$ python -q
>>> import numpy as np
>>> import numpy.linalg as la
>>> np.set_printoptions(precision=2, suppress=True, linewidth=100, floatmode="fixed")
>>> rd = lambda a: np.round(a, 2) + 0
>>> m1 = np.load("w.npy")
>>> print(m1)
[[0 0 0 0 0 0 1]
 [0 0 1 0 1 0 0]
 [0 1 0 0 0 0 0]
 [0 0 0 0 0 1 1]
 [0 1 0 0 0 0 0]
 [0 0 0 1 0 0 0]
 [1 0 0 1 0 0 0]]
>>> rd(la.eigvalsh(m1).min())
np.float64(-1.62)
>>> w1 = np.array([[5, 3, 0],
...     [0, 1, 4],
...     [0, 0, 2],
...     [2, 5, 4],
...     [1, 5, 5],
...     [2, 1, 0],
...     [2, 5, 5]])
>>> coef = np.array([7, 2, 9])
>>> H = np.maximum(m1 @ w1 + coef, 0)
>>> (H > 0).astype(int)
array([[1, 1, 1],
       [1, 1, 1],
       [1, 1, 1],
       [1, 1, 1],
       [1, 1, 1],
       [1, 1, 1],
       [1, 1, 1]])
>>> C = np.array([[2, 3, 0], [1, 2, 2], [0, 2, 3]])
>>> (H @ C).round(6).argmax(axis=1)
array([1, 1, 1, 1, 1, 1, 1])
>>> H @ C
array([[25, 69, 56],
       [23, 70, 62],
       [17, 53, 45],
       [30, 77, 58],
       [17, 53, 45],
       [25, 67, 53],
       [38, 88, 59]])
>>> np.trace(m1 @ m1 @ m1) // 6
np.int64(0)
>>> m1.sum(axis=0)
array([1, 2, 1, 2, 1, 1, 2])
>>> low = np.diag(m1.sum(axis=1)) - m1
>>> print(low)
[[ 1  0  0  0  0  0 -1]
 [ 0  2 -1  0 -1  0  0]
 [ 0 -1  1  0  0  0  0]
 [ 0  0  0  2  0 -1 -1]
 [ 0 -1  0  0  1  0  0]
 [ 0  0  0 -1  0  1  0]
 [-1  0  0 -1  0  0  2]]
>>> (la.eigvalsh(low) < 1e-8).sum()
np.int64(2)
>>> round(la.det(low[1:, 1:]))
0
>>> la.matrix_rank(low)
np.int64(5)
